In [1]: import numpy as np

In [2]: np.set_printoptions(precision=1, suppress=True, linewidth=100, legacy="1.25")

In [3]: X = np.load("case0.npy")

In [4]: X
Out[4]: 
array([[6., 1., 1.],
       [1., 6., 1.],
       [1., 1., 6.]])

In [5]: proj = np.triu(np.array([[2, 2, -1], [1, 2, -2], [1, 2, 1]]), 1) + np.eye(3)

In [6]: A2 = proj @ X @ np.linalg.inv(proj)

In [7]: np.trace(A2), np.trace(X)
Out[7]: (18.0, 18.0)

In [8]: np.poly(A2)
Out[8]: array([   1.,  -18.,  105., -200.])

In [9]: np.linalg.matrix_rank(A2)
Out[9]: 3

In [10]: arr = np.load("run17.npy")

In [11]: arr
Out[11]: 
array([[ 4.,  0.,  0.],
       [ 0.,  5.,  3.],
       [ 0.,  3., 13.]])

In [12]: w, evecs = np.linalg.eigvalsh(arr)
ValueError: too many values to unpack (expected 2)


In [13]: w, evecs = np.linalg.eigh(arr)

In [14]: evecs @ np.diag(w) @ evecs.T
Out[14]: 
array([[ 4.,  0.,  0.],
       [ 0.,  5.,  3.],
       [ 0.,  3., 13.]])

In [15]: np.round(evecs.T @ arr @ evecs, 1) + 0
Out[15]: 
array([[ 4.,  0.,  0.],
       [ 0.,  4.,  0.],
       [ 0.,  0., 14.]])

In [16]: (w > 1e-8).sum(), (w < -1e-8).sum()
Out[16]: (3, 0)

In [17]: np.linalg.eigvalsh(arr + 2 * np.eye(3))
Out[17]: array([ 6.,  6., 16.])

In [18]: rng = np.random.default_rng(691)

In [19]: z = rng.permutation(3)

In [20]: z
Out[20]: array([0, 2, 1])

In [21]: A2 = arr[z][:, z]

In [22]: np.sort(np.abs(np.linalg.eigvals(A2)))
Out[22]: array([ 4.,  4., 14.])

In [23]: L = np.linalg.cholesky(arr)

In [24]: L @ L.T
Out[24]: 
array([[ 4.,  0.,  0.],
       [ 0.,  5.,  3.],
       [ 0.,  3., 13.]])

In [25]: L
Out[25]: 
array([[2. , 0. , 0. ],
       [0. , 2.2, 0. ],
       [0. , 1.3, 3.3]])

In [26]: arr / np.sqrt(np.outer(np.diag(arr), np.diag(arr)))
Out[26]: 
array([[1. , 0. , 0. ],
       [0. , 1. , 0.4],
       [0. , 0.4, 1. ]])

In [27]: E = np.array([[-2, -2, -2], [-2, -4, -4], [-2, -4, -6]])

In [28]: u = np.array([-1, 3, -5])

In [29]: A2 = E + np.outer(u, np.eye(3)[0])

In [30]: np.linalg.matrix_rank(np.linalg.inv(A2) - np.linalg.inv(E), tol=1e-8)
Out[30]: 1

In [31]: np.round(np.linalg.det(A2) / np.linalg.det(E), 1), round(float(1 + np.linalg.solve(E, u)[0]), 1)
Out[31]: (3.5, 3.5)

In [32]: A2
Out[32]: 
array([[-3., -2., -2.],
       [ 1., -4., -4.],
       [-7., -4., -6.]])

In [33]: w, evecs = np.linalg.eigh(E)

In [34]: vec = np.array([2, 2, 1])

In [35]: evecs * np.maximum(w, 0) @ evecs.T
Out[35]: 
array([[0., 0., 0.],
       [0., 0., 0.],
       [0., 0., 0.]])

In [36]: round(float(vec @ E @ vec / (vec @ vec)), 1), np.round(w[0], 1), np.round(w[-1], 1)
Out[36]: (-7.8, -10.1, -0.6)

In [37]: mat = np.array([[0.1, -0.3, -0.3, 0.9],
    ...:     [-0.3, 0.9, -0.1, 0.3],
    ...:     [-0.3, -0.1, 0.9, 0.3],
    ...:     [0.9, 0.3, 0.3, 0.1]])

In [38]: w, evecs = np.linalg.eigh(mat)

In [39]: vec = np.array([0, 4, 0, -5])

In [40]: evecs * np.maximum(w, 0) @ evecs.T
Out[40]: 
array([[ 0.5, -0.2, -0.1,  0.4],
       [-0.2,  1. , -0.1,  0.1],
       [-0.1, -0.1,  1. ,  0.2],
       [ 0.4,  0.1,  0.2,  0.5]])

In [41]: np.round(evecs * np.abs(w) @ evecs.T, 1) + 0
Out[41]: 
array([[1., 0., 0., 0.],
       [0., 1., 0., 0.],
       [0., 0., 1., 0.],
       [0., 0., 0., 1.]])

In [42]: round(np.linalg.eigvalsh(mat).min(), 1)
Out[42]: -1.0

In [43]: np.all(np.linalg.eigvalsh(mat) > 0)
Out[43]: False

In [44]: np.linalg.cholesky(mat)
LinAlgError: Matrix is not positive definite


In [45]: J = np.load("w.npy")

In [46]: J
Out[46]: 
array([[ 1,  0,  0,  0],
       [-2, -3,  0,  0],
       [-2,  2,  3,  0],
       [-2,  1, -2,  3]])

In [47]: w, evecs = np.linalg.eig(mat)

In [48]: np.round(np.prod(w), 1)
Out[48]: -1.0

In [49]: np.sort(np.linalg.eigvals(mat @ mat))
Out[49]: array([1., 1., 1., 1.])

In [50]: A2 = J ** -1
ValueError: Integers to negative integer powers are not allowed.


In [51]: A2 = np.inv(J)
AttributeError: module 'numpy' has no attribute 'inv'


In [52]: A2 = np.linalg.inv(J)

In [53]: np.round(J @ A2, 1) + 0
Out[53]: 
array([[1., 0., 0., 0.],
       [0., 1., 0., 0.],
       [0., 0., 1., 0.],
       [0., 0., 0., 1.]])

In [54]: A2.round(1) + 0
Out[54]: 
array([[ 1. ,  0. ,  0. ,  0. ],
       [-0.7, -0.3,  0. ,  0. ],
       [ 1.1,  0.2,  0.3,  0. ],
       [ 1.6,  0.3,  0.2,  0.3]])

In [55]: np.allclose(A2, J.T)
Out[55]: False

In [56]: (np.abs(A2) > 1e-9).astype(int)
Out[56]: 
array([[1, 0, 0, 0],
       [1, 1, 0, 0],
       [1, 1, 1, 0],
       [1, 1, 1, 1]])

In [57]: round(np.linalg.cond(J), 1)
Out[57]: 10.2

In [58]: np.round(np.linalg.det(J) * np.linalg.det(A2), 1)
Out[58]: 1.0

In [59]: round(float(np.linalg.norm(J[1] - J[3])), 1)
Out[59]: 5.4

In [60]: J[1] @ J[3]
Out[60]: 1

In [61]: np.linalg.norm(J, axis=1).argmax()
Out[61]: 3

In [62]: np.linalg.norm(J, axis=0)
Out[62]: array([3.6, 3.7, 3.6, 3. ])

In [63]: u = np.array([0, -5, -4, -4])

In [64]: A2 = J + np.outer(u, np.eye(4)[1])

In [65]: np.linalg.matrix_rank(np.linalg.inv(A2) - np.linalg.inv(J), tol=1e-8)
Out[65]: 1

In [66]: A2 = J + rng.integers(-2, 3, (4, 3)) @ rng.integers(-2, 3, (3, 4))

In [67]: A2
Out[67]: 
array([[ 1,  0,  0,  0],
       [-3, -4,  4, -5],
       [-2,  2,  6, -2],
       [-2, -1,  0, -1]])

In [68]: A2 - J
Out[68]: 
array([[ 0,  0,  0,  0],
       [-1, -1,  4, -5],
       [ 0,  0,  3, -2],
       [ 0, -2,  2, -4]])

In [69]: W0 = np.loadtxt("arr.csv", delimiter=",")

In [70]: W0
Out[70]: 
array([[ 0., -4.,  5., -3.],
       [ 4.,  5.,  3.,  3.],
       [-4., -9.,  2., -6.]])

In [71]: Uu, sig, Vh = np.linalg.svd(W0)

In [72]: np.argmax(sig[:-1] / (sig[1:] + 1e-6)) + 1
Out[72]: 2

In [73]: A2 = Uu[:, :2] @ np.diag(sig[:2]) @ Vh[:2]

In [74]: round(float(np.linalg.norm(W0 - A2) / np.linalg.norm(W0)), 1)
Out[74]: 0.0

In [75]: np.linalg.matrix_rank(A2)
Out[75]: 2

In [76]: round(float(np.linalg.norm(W0 - A2, 2)), 1), round(sig[2], 1)
Out[76]: (0.0, 0.0)

In [77]: round(np.abs(W0 - A2).max(), 1)
Out[77]: 0.0

In [78]: np.argsort(-np.linalg.norm(W0, axis=0).round(6), kind="stable")[:3]
Out[78]: array([1, 3, 2])

In [79]: np.linalg.matrix_rank(W0, rtol=0.1)
Out[79]: 2

In [80]: K = np.load("block7.npy")

In [81]: K
Out[81]: 
array([[-1,  0],
       [ 1,  2],
       [ 3,  4],
       [ 5,  6]])

In [82]: Q = K.astype(float).copy()

In [83]: for j in range(2):
    ...:     Q[:, j] -= Q[:, :j] @ (Q[:, :j].T @ Q[:, j])
    ...:     Q[:, j] /= np.linalg.norm(Q[:, j])
    ...: 

In [84]: np.round(Q.T @ K, 1) + 0
Out[84]: 
array([[6. , 7.3],
       [0. , 1.5]])

In [85]: Q
Out[85]: 
array([[-0.2,  0.8],
       [ 0.2,  0.5],
       [ 0.5,  0.2],
       [ 0.8, -0.1]])

In [86]: A2 = K / np.sqrt((K ** 2).mean(axis=1, keepdims=True))

In [87]: A2[0]
Out[87]: array([-1.4,  0. ])

In [88]: K - K.mean(axis=1, keepdims=True)
Out[88]: 
array([[-0.5,  0.5],
       [-0.5,  0.5],
       [-0.5,  0.5],
       [-0.5,  0.5]])

In [89]: np.linalg.matrix_rank(A2) == np.linalg.matrix_rank(K)
Out[89]: True

In [90]: np.linalg.norm(A2, axis=1)
Out[90]: array([1.4, 1.4, 1.4, 1.4])

In [91]: A2 = J / np.linalg.norm(J, axis=1, keepdims=True)

In [92]: C2 = A2 @ A2.T

In [93]: np.round(np.degrees(np.arccos(np.clip(C2[1, 0], -1, 1))), 1)
Out[93]: 123.7

In [94]: (np.abs(C2) > 0.9).astype(int)
Out[94]: 
array([[1, 0, 0, 0],
       [0, 1, 0, 0],
       [0, 0, 1, 0],
       [0, 0, 0, 1]])

In [95]: C2[1]
Out[95]: array([-0.6,  1. , -0.1,  0.1])

In [96]: C2.round(1) + 0
Out[96]: 
array([[ 1. , -0.6, -0.5, -0.5],
       [-0.6,  1. , -0.1,  0.1],
       [-0.5, -0.1,  1. ,  0. ],
       [-0.5,  0.1,  0. ,  1. ]])

In [97]: np.linalg.norm(K, axis=1).argmax()
Out[97]: 3

In [98]: round(np.linalg.norm(K, 2), 1)
Out[98]: 9.5

In [99]: np.linalg.norm(K, axis=2)
AxisError: axis 2 is out of bounds for array of dimension 2


In [100]: round(np.linalg.norm(K[3] - K[0]), 1)
Out[100]: 8.5

In [101]: round(np.linalg.norm(K) ** 2 / np.linalg.norm(K, 2) ** 2, 1)
Out[101]: 1.0

In [102]: round(np.linalg.norm(K, "nuc"), 1)
Out[102]: 10.5

In [103]: round(float(np.linalg.norm(K[3], 1)), 1), round(np.linalg.norm(K[3], np.inf), 1)
Out[103]: (11.0, 6.0)

In [104]: np.linalg.norm(K, axis=1)
Out[104]: array([1. , 2.2, 5. , 7.8])

In [105]: np.linalg.norm(K, axis=0)
Out[105]: array([6. , 7.5])

In [106]: Uu, sig, Vh = np.linalg.svd(K)

In [107]: np.argmax(sig[:-1] / (sig[1:] + 1e-6)) + 1
Out[107]: 1

In [108]: A2 = Uu[:, :1] @ np.diag(sig[:1]) @ Vh[:1]

In [109]: np.linalg.matrix_rank(K, rtol=0.05)
Out[109]: 2

In [110]: A2
Out[110]: 
array([[-0.4, -0.5],
       [ 1.4,  1.7],
       [ 3.1,  3.9],
       [ 4.9,  6.1]])

In [111]: F = np.load("m.npy")

In [112]: F
Out[112]: 
array([[ 7,  1,  0, -2],
       [-1,  2,  1, -2],
       [ 1,  2, -3,  0],
       [ 0, -1, -1,  8]])

In [113]: C2 = F.T @ F

In [114]: np.trace(C2), (F ** 2).sum()
Out[114]: (144, 144)

In [115]: np.diag(C2)
Out[115]: array([51, 10, 11, 72])

In [116]: vec = np.array([0, -3, 0, 3])

In [117]: np.einsum("ij,j->i", F, vec)
Out[117]: array([ -9, -12,  -6,  27])

In [118]: np.linalg.norm(F @ vec) <= np.linalg.norm(F, 2) * np.linalg.norm(vec) + 1e-9
Out[118]: True

In [119]: (F @ vec).argmax()
Out[119]: 3
